% python3 -q
>>> import numpy as np
>>> import numpy.linalg as la
>>> np.set_printoptions(suppress=True, linewidth=160)
>>> def rd(a):
...     return np.round(a, 2) + 0
... 
>>> data = np.loadtxt("sample15.csv", delimiter=",")
>>> data
array([[7., 0., 4., 0., 5.],
       [9., 8., 6., 3., 8.],
       [6., 3., 7., 8., 5.],
       [3., 0., 0., 5., 2.],
       [4., 5., 2., 7., 0.]])
>>> rng = np.random.default_rng(32496)
>>> idx = rng.permutation(5)
>>> B = data[:, idx] * rng.choice([-1, 1], 5)
>>> B
array([[ 0., -0.,  4., -7., -5.],
       [ 3., -8.,  6., -9., -8.],
       [ 8., -3.,  7., -6., -5.],
       [ 5., -0.,  0., -3., -2.],
       [ 7., -5.,  2., -4., -0.]])
>>> left, _, Vh = la.svd(data.T @ B)
>>> idx
array([3, 1, 2, 0, 4])
>>> rd(left @ Vh)
array([[ 0.,  0.,  0., -1.,  0.],
       [ 0., -1.,  0.,  0.,  0.],
       [ 0.,  0.,  1.,  0.,  0.],
       [ 1.,  0.,  0.,  0.,  0.],
       [ 0.,  0.,  0.,  0., -1.]])
>>> rd(la.lstsq(data, B)[0])
array([[ 0.,  0.,  0., -1.,  0.],
       [ 0., -1.,  0.,  0.,  0.],
       [ 0.,  0.,  1.,  0.,  0.],
       [ 1.,  0.,  0.,  0.,  0.],
       [ 0.,  0.,  0.,  0., -1.]])
>>> Q, vecs = la.qr(B[:, :1])[0], la.qr(B[:, 1:])[0]
>>> sv = la.svd(Q.T @ vecs, compute_uv=False)
>>> rd(sv)
array([0.84])
>>> (sv > 0.9).sum()
np.int64(0)
>>> rd(la.norm(Q @ Q.T - vecs @ vecs.T, 2))
np.float64(1.0)
>>> rd(np.degrees(np.arccos(sv.clip(0, 1))))
array([32.45])
>>> X = np.array([[0.21, 0.77, -0.96], [0.2, 0.8, -1.0]])
>>> X
array([[ 0.21,  0.77, -0.96],
       [ 0.2 ,  0.8 , -1.  ]])
>>> r0 = np.array([2, -2])
>>> rd(np.cross(X[1, :3], X[0, :3]))
array([ 0.  , -0.02, -0.01])
>>> def softmax(z):
...     e = np.exp(z - z.max(axis=-1, keepdims=True))
...     return e / e.sum(axis=-1, keepdims=True)
... 
>>> rd(softmax(data[1] + -3))
array([0.56, 0.21, 0.03, 0.  , 0.21])
>>> rd(softmax(data[1]))
array([0.56, 0.21, 0.03, 0.  , 0.21])
>>> rd(softmax(data).sum(axis=1))
array([1., 1., 1., 1., 1.])
>>> att = data @ data.T / np.sqrt(5)
>>> rd(softmax(att + np.triu(np.full(att.shape, -np.inf), 1)))
array([[1.  , 0.  , 0.  , 0.  , 0.  ],
       [0.  , 1.  , 0.  , 0.  , 0.  ],
       [0.  , 0.61, 0.39, 0.  , 0.  ],
       [0.  , 0.01, 0.99, 0.  , 0.  ],
       [0.  , 0.5 , 0.5 , 0.  , 0.  ]])
>>> softmax(att).round(6).argmax(axis=1)
array([1, 1, 1, 2, 1])
>>> rd(softmax(att)[1] @ data)
array([9., 8., 6., 3., 8.])
>>> F = np.load("out16.npy")
>>> F
array([[ 0.,  0.,  0.,  0., -2.],
       [ 0.,  0.,  0.,  0., -1.],
       [ 0.,  0.,  0.,  0.,  0.],
       [ 0.,  0.,  0.,  0.,  0.],
       [-2., -1.,  0.,  0.,  0.]])
>>> # 3 groups of indices that never mix
>>> np.argsort(-la.norm(F, axis=0).round(6), kind="stable")[:3]
array([4, 0, 1])
>>> rd(la.norm(F, 2) / la.norm(F))
np.float64(0.71)
>>> w, vecs = la.eigh(F)
>>> rd(la.eigvalsh(F @ F))
array([0., 0., 0., 5., 5.])
>>> rd(w)
array([-2.24,  0.  ,  0.  ,  0.  ,  2.24])
>>> np.abs(vecs[:, -1]).round(6).argmax()
np.int64(4)
>>> rd(la.svd(F, compute_uv=False))
array([2.24, 2.24, 0.  , 0.  , 0.  ])
>>> np.unique(w.round(6) + 0, return_counts=True)[1]
array([1, 3, 1])
>>> w.sum(), np.trace(F)
(np.float64(0.0), np.float64(0.0))
>>> rd(vecs.T @ vecs)
array([[1., 0., 0., 0., 0.],
       [0., 1., 0., 0., 0.],
       [0., 0., 1., 0., 0.],
       [0., 0., 0., 1., 0.],
       [0., 0., 0., 0., 1.]])
>>> rd(vecs.T @ F @ vecs)
array([[-2.24,  0.  ,  0.  ,  0.  ,  0.  ],
       [ 0.  ,  0.  ,  0.  ,  0.  ,  0.  ],
       [ 0.  ,  0.  ,  0.  ,  0.  ,  0.  ],
       [ 0.  ,  0.  ,  0.  ,  0.  ,  0.  ],
       [ 0.  ,  0.  ,  0.  ,  0.  ,  2.24]])
>>> r = la.matrix_rank(F)
>>> r
np.int64(2)
>>> N = la.svd(F)[2][r:].T
>>> F @ N
array([[0., 0., 0.],
       [0., 0., 0.],
       [0., 0., 0.],
       [0., 0., 0.],
       [0., 0., 0.]])
>>> la.matrix_rank(F.T @ F), la.matrix_rank(F @ F.T)
(np.int64(2), np.int64(2))
>>> rd(N @ N.T)
array([[ 0.2, -0.4,  0. ,  0. ,  0. ],
       [-0.4,  0.8,  0. ,  0. ,  0. ],
       [ 0. ,  0. ,  1. ,  0. ,  0. ],
       [ 0. ,  0. ,  0. ,  1. ,  0. ],
       [ 0. ,  0. ,  0. ,  0. ,  0. ]])
>>> rd(la.det(F.T))
np.float64(0.0)
>>> np.kron(np.eye(2, dtype=int), F)
array([[ 0.,  0.,  0.,  0., -2.,  0.,  0.,  0.,  0., -0.],
       [ 0.,  0.,  0.,  0., -1.,  0.,  0.,  0.,  0., -0.],
       [ 0.,  0.,  0.,  0.,  0.,  0.,  0.,  0.,  0.,  0.],
       [ 0.,  0.,  0.,  0.,  0.,  0.,  0.,  0.,  0.,  0.],
       [-2., -1.,  0.,  0.,  0., -0., -0.,  0.,  0.,  0.],
       [ 0.,  0.,  0.,  0., -0.,  0.,  0.,  0.,  0., -2.],
       [ 0.,  0.,  0.,  0., -0.,  0.,  0.,  0.,  0., -1.],
       [ 0.,  0.,  0.,  0.,  0.,  0.,  0.,  0.,  0.,  0.],
       [ 0.,  0.,  0.,  0.,  0.,  0.,  0.,  0.,  0.,  0.],
       [-0., -0.,  0.,  0.,  0., -2., -1.,  0.,  0.,  0.]])
>>> mat = np.array([[1, 0], [-3, -2]])
>>> # row 1 dominates
>>> proj = np.triu(np.array([[0, 3], [2, 1]]), 1) + np.eye(2)
>>> B = proj @ mat @ la.inv(proj)
>>> rd(la.det(B))
np.float64(-2.0)
>>> np.poly(B)
array([ 1.,  1., -2.])
>>> np.einsum("ij,ji->", mat, mat)
np.int64(5)
>>> rd(la.eigvals(mat).sum().real)
np.float64(-1.0)
>>> rd(la.eigvals(mat))
array([-2.,  1.])
>>> r0 = np.array([-3, -7])
>>> B = mat + np.outer(r0, np.eye(2)[0])
>>> la.matrix_rank(B - mat)
np.int64(1)
>>> rd(la.det(B) / la.det(mat)), rd(1 + la.solve(mat, r0)[0])
(np.float64(-2.0), np.float64(-2.0))
>>> arr = np.load("arr.npy")
>>> arr
array([[-0.9 ,  0.5 ,  0.3 ,  0.94],
       [ 1.1 ,  1.7 , -1.4 ,  3.47],
       [-0.2 ,  0.2 , -1.4 ,  0.38],
       [-0.2 , -0.2 ,  0.2 , -0.34],
       [ 0.9 ,  1.6 , -1.6 ,  3.16],
       [ 0.6 ,  1.4 , -0.2 ,  2.79],
       [ 0.6 , -0.5 , -0.6 , -1.07],
       [-1.5 , -0.5 ,  1.6 , -1.06],
       [ 0.6 , -0.5 ,  1.6 , -0.99],
       [-0.7 ,  0.8 ,  1.  ,  1.5 ],
       [-1.4 ,  0.6 ,  1.  ,  1.17],
       [ 0.5 ,  0.4 ,  0.8 ,  0.75],
       [-0.9 ,  1.6 ,  0.8 ,  3.15]])
>>> Xs = (arr - arr.mean(axis=0)) / arr.std(axis=0)
>>> rd(Xs.std(axis=0))
array([1., 1., 1., 1.])
>>> coef = la.lstsq(np.delete(Xs, 1, axis=1), Xs[:, 1])[0]
>>> rd(coef)
array([-0.01,  0.  ,  1.  ])
>>> m1 = np.loadtxt("mat.csv", delimiter=",")
>>> m1
array([[ 3., -2.,  2., -1.,  1.],
       [-3.,  3.,  1., -2.,  0.],
       [-2.,  3., -1., -1.,  1.],
       [ 3.,  2.,  0.,  3.,  0.],
       [ 0., -3., -2., -2.,  0.]])
>>> Q, vecs = la.qr(m1[:, :4])[0], la.qr(m1[:, 4:])[0]
>>> sv = la.svd(Q.T @ vecs, compute_uv=False)
>>> rd(la.norm(Q @ Q.T - vecs @ vecs.T, 2))
np.float64(1.0)
>>> rd(np.degrees(np.arccos(sv.clip(0, 1))))
array([32.98])
>>> (sv > 0.9).sum()
np.int64(0)
